$ python3 -q
>>> import numpy as np
>>> import numpy.linalg as la
>>> np.set_printoptions(suppress=True, linewidth=100)
>>> feats = np.array([[-1, -1, 0, 4, 0, 4, -2],
...     [4, -1, -2, -4, -1, 2, 3],
...     [4, 1, -5, -5, -5, -4, 5],
...     [5, 2, 2, 2, 0, 2, 5],
...     [4, 4, -5, 3, 4, -2, -4],
...     [2, 4, 0, -3, 0, 1, 1],
...     [3, -2, 0, -3, 4, 3, 4],
...     [2, 4, 2, 0, -2, -3, -5],
...     [0, -3, -5, -4, -1, 4, 5],
...     [1, -4, -1, -3, -1, 2, 5],
...     [2, -2, -1, 3, -4, 2, 5],
...     [5, -3, 4, 1, 2, 0, -2]])
>>> feats[-1] = feats[0] + 4 * feats[1]
>>> feats
array([[ -1,  -1,   0,   4,   0,   4,  -2],
       [  4,  -1,  -2,  -4,  -1,   2,   3],
       [  4,   1,  -5,  -5,  -5,  -4,   5],
       [  5,   2,   2,   2,   0,   2,   5],
       [  4,   4,  -5,   3,   4,  -2,  -4],
       [  2,   4,   0,  -3,   0,   1,   1],
       [  3,  -2,   0,  -3,   4,   3,   4],
       [  2,   4,   2,   0,  -2,  -3,  -5],
       [  0,  -3,  -5,  -4,  -1,   4,   5],
       [  1,  -4,  -1,  -3,  -1,   2,   5],
       [  2,  -2,  -1,   3,  -4,   2,   5],
       [ 15,  -5,  -8, -12,  -4,  12,  10]])
>>> other = np.array([[-2, 0], [-3, -1], [0, -3], [-1, 1], [-3, -3], [1, 1], [-2, -3]])
>>> np.vstack([feats, other.T]).shape
(14, 7)
>>> np.einsum("ij->j", feats)
array([ 41,  -3, -23, -22, -10,  23,  32])
>>> np.einsum("ij,ij->i", feats, feats)
array([ 38,  51, 133,  66, 102,  31,  63,  62,  92,  57,  63, 718])
>>> other.T @ feats.T
array([[  9,  -2,  -5, -26, -29, -14, -14,  -3,  10,   8,   3,   1],
       [ 15,  -1,   5, -19,  12,  -9, -22,   8,   6,  -6,   7,  11]])
>>> other @ feats
Traceback (most recent call last):
  File "<python-input-11>", line 1, in <module>
    other @ feats
    ~~~~~~^~~~~~~
ValueError: matmul: Input operand 1 has a mismatch in its core dimension 0, with gufunc signature (n?,k),(k,m?)->(n?,m?) (size 12 is different from 2)
>>> np.einsum("ik,kj->ij", feats, other)
array([[  9,  15],
       [ -2,  -1],
       [ -5,   5],
       [-26, -19],
       [-29,  12],
       [-14,  -9],
       [-14, -22],
       [ -3,   8],
       [ 10,   6],
       [  8,  -6],
       [  3,   7],
       [  1,  11]])
>>> def softmax(z):
...     e = np.exp(z - z.max(axis=-1, keepdims=True))
...     return e / e.sum(axis=-1, keepdims=True)
... 
>>> np.round(softmax(feats).sum(axis=1), 4)
array([1., 1., 1., 1., 1., 1., 1., 1., 1., 1., 1., 1.])
>>> np.round(softmax(feats[3] + -2), 4)
array([0.4533, 0.0226, 0.0226, 0.0226, 0.0031, 0.0226, 0.4533])
>>> att = feats @ feats.T / np.sqrt(7)
>>> np.round(softmax(att)[3] @ feats, 4)
array([ 15.    ,  -5.    ,  -8.    , -11.9999,  -4.    ,  12.    ,  10.    ])
>>> M = np.loadtxt("dump.csv", delimiter=",")
>>> M.round(4)
array([[ -3.9446,  -6.0887,  -7.0111],
       [ -8.7302,   1.5683,  -6.054 ],
       [ -2.5839,  -8.2657,  -7.2832],
       [-11.3001,   5.6802,  -5.54  ],
       [ -7.8224,   0.1159,  -6.2355],
       [  5.0833, -20.5333,  -8.8167],
       [ -9.0282,   2.0451,  -5.9944],
       [ -3.7959,  -6.3265,  -7.0408],
       [-11.2107,   5.5371,  -5.5579],
       [-10.6042,   4.5667,  -5.6792],
       [ -7.561 ,  -0.3024,  -6.2878],
       [-10.3509,   4.1614,  -5.7298],
       [ -1.5587,  -9.906 ,  -7.4883],
       [-14.01  ,  10.016 ,  -4.998 ],
       [ -5.1772,  -4.1164,  -6.7646],
       [ -6.9848,  -1.2243,  -6.403 ],
       [ -9.7397,   3.1835,  -5.8521],
       [ -0.301 , -11.9184,  -7.7398],
       [ -8.451 ,   1.1216,  -6.1098],
       [ -9.4555,   2.7288,  -5.9089],
       [ -5.8281,  -3.075 ,  -6.6344],
       [  0.1989, -12.7183,  -7.8398],
       [-11.5205,   6.0328,  -5.4959],
       [ -3.988 ,  -6.0192,  -7.0024],
       [ -5.5367,  -3.5414,  -6.6927],
       [  4.2526, -19.2042,  -8.6505]])
>>> # null space of dimension 1
>>> try:
...     la.inv(M)
... except la.LinAlgError as e:
...     print(e)
... 
Last 2 dimensions of the array must be square
>>> np.round(M @ la.pinv(M) @ M, 4)
array([[ -3.9446,  -6.0887,  -7.0111],
       [ -8.7302,   1.5683,  -6.054 ],
       [ -2.5839,  -8.2657,  -7.2832],
       [-11.3001,   5.6802,  -5.54  ],
       [ -7.8224,   0.1159,  -6.2355],
       [  5.0833, -20.5333,  -8.8167],
       [ -9.0282,   2.0451,  -5.9944],
       [ -3.7959,  -6.3265,  -7.0408],
       [-11.2107,   5.5371,  -5.5579],
       [-10.6042,   4.5667,  -5.6792],
       [ -7.561 ,  -0.3024,  -6.2878],
       [-10.3509,   4.1614,  -5.7298],
       [ -1.5587,  -9.906 ,  -7.4883],
       [-14.01  ,  10.016 ,  -4.998 ],
       [ -5.1772,  -4.1164,  -6.7646],
       [ -6.9848,  -1.2243,  -6.403 ],
       [ -9.7397,   3.1835,  -5.8521],
       [ -0.301 , -11.9184,  -7.7398],
       [ -8.451 ,   1.1216,  -6.1098],
       [ -9.4555,   2.7288,  -5.9089],
       [ -5.8281,  -3.075 ,  -6.6344],
       [  0.1989, -12.7183,  -7.8398],
       [-11.5205,   6.0328,  -5.4959],
       [ -3.988 ,  -6.0192,  -7.0024],
       [ -5.5367,  -3.5414,  -6.6927],
       [  4.2526, -19.2042,  -8.6505]])
>>> np.abs(np.diag(la.qr(M)[1])) > 1e-9
array([ True,  True, False])
>>> round(float(np.trace(la.pinv(M) @ M)), 4)
2.0
